>>> import numpy as np
>>> np.set_printoptions(precision=1, suppress=True, linewidth=140)
>>> rnd = lambda a: np.round(a, 1) + 0
>>> M = np.loadtxt("a.csv", delimiter=",")
>>> print(rnd(M))
[[-0.1 -3.9 -2.7 -2.8  1.3]
 [ 0.8 -0.2 -0.2 -0.6 -0.1]
 [ 2.  -0.6 -0.6 -1.7 -0.2]
 [-1.  -2.2 -1.4 -1.   0.9]
 [-2.3  1.5  1.3  2.6 -0.1]
 [-0.2 -2.4 -1.6 -1.6  0.8]
 [-0.3 -1.1 -0.7 -0.6  0.4]
 [-0.4  2.   1.4  1.7 -0.6]]
>>> U, sig, Vh = np.linalg.svd(M)
>>> vecs = Vh[:(sig > 1e-8).sum()]
>>> rng = np.random.default_rng(194)
>>> x = M[4] + -3 * M[0] + rng.integers(2) * np.eye(5)[1]
>>> print(rnd(x))
[-2.1 14.2  9.5 10.8 -3.9]
>>> print(np.allclose(vecs.T @ vecs @ x, x))
False
>>> print(rnd(np.linalg.norm(x - vecs.T @ vecs @ x)))
0.7
>>> rk = np.linalg.matrix_rank(M)
>>> print(rk)
2
>>> N = np.linalg.svd(M)[2][rk:].T
>>> print(np.allclose(M @ N, 0))
True
>>> print(rnd(M @ N))
[[0. 0. 0.]
 [0. 0. 0.]
 [0. 0. 0.]
 [0. 0. 0.]
 [0. 0. 0.]
 [0. 0. 0.]
 [0. 0. 0.]
 [0. 0. 0.]]
>>> U, sig, Vh = np.linalg.svd(M, full_matrices=False)
>>> print(rnd(np.abs(Vh[0])))
[0.1 0.7 0.5 0.5 0.2]
>>> print(rnd(U.T @ M @ Vh.T))
[[8.7 0.  0.  0.  0. ]
 [0.  3.7 0.  0.  0. ]
 [0.  0.  0.  0.  0. ]
 [0.  0.  0.  0.  0. ]
 [0.  0.  0.  0.  0. ]]
>>> print(rnd(np.cumsum(sig ** 2) / np.sum(sig ** 2)))
[0.8 1.  1.  1.  1. ]
>>> print(rnd(sig / sig[0]))
[1.  0.4 0.  0.  0. ]
>>> print(np.abs(U[:, 0]).round(6).argmax())
0
>>> print(rnd(U.T @ U))
[[1. 0. 0. 0. 0.]
 [0. 1. 0. 0. 0.]
 [0. 0. 1. 0. 0.]
 [0. 0. 0. 1. 0.]
 [0. 0. 0. 0. 1.]]
>>> print(rnd(np.sqrt((sig ** 2).sum())), rnd(np.linalg.norm(M)))
9.4 9.4
>>> print(rnd(sig))
[8.7 3.7 0.  0.  0. ]
>>> print(np.abs(np.diag(np.linalg.qr(M)[1])) > 1e-9)
[ True  True False False False]
>>> print(np.unique(M.round(6), axis=0).shape)
(8, 5)
>>> print(np.allclose(M[:-1].T @ np.linalg.lstsq(M[:-1].T, M[-1])[0], M[-1]))
True
>>> J = np.loadtxt("w.csv", delimiter=",")
>>> print(rnd(J))
[[ 0.8  0.2  0.1  0.5  0.2]
 [ 0.2  0.8 -0.1 -0.5 -0.2]
 [ 0.1 -0.1  1.  -0.2 -0.1]
 [ 0.5 -0.5 -0.2 -0.3 -0.5]
 [ 0.2 -0.2 -0.1 -0.5  0.8]]
>>> f = np.array([-3, 0, 3, 2, 3])
>>> Y = J + np.outer(f, np.eye(5)[2])
>>> print(np.linalg.matrix_rank(np.linalg.inv(Y) - np.linalg.inv(J), tol=1e-8))
1
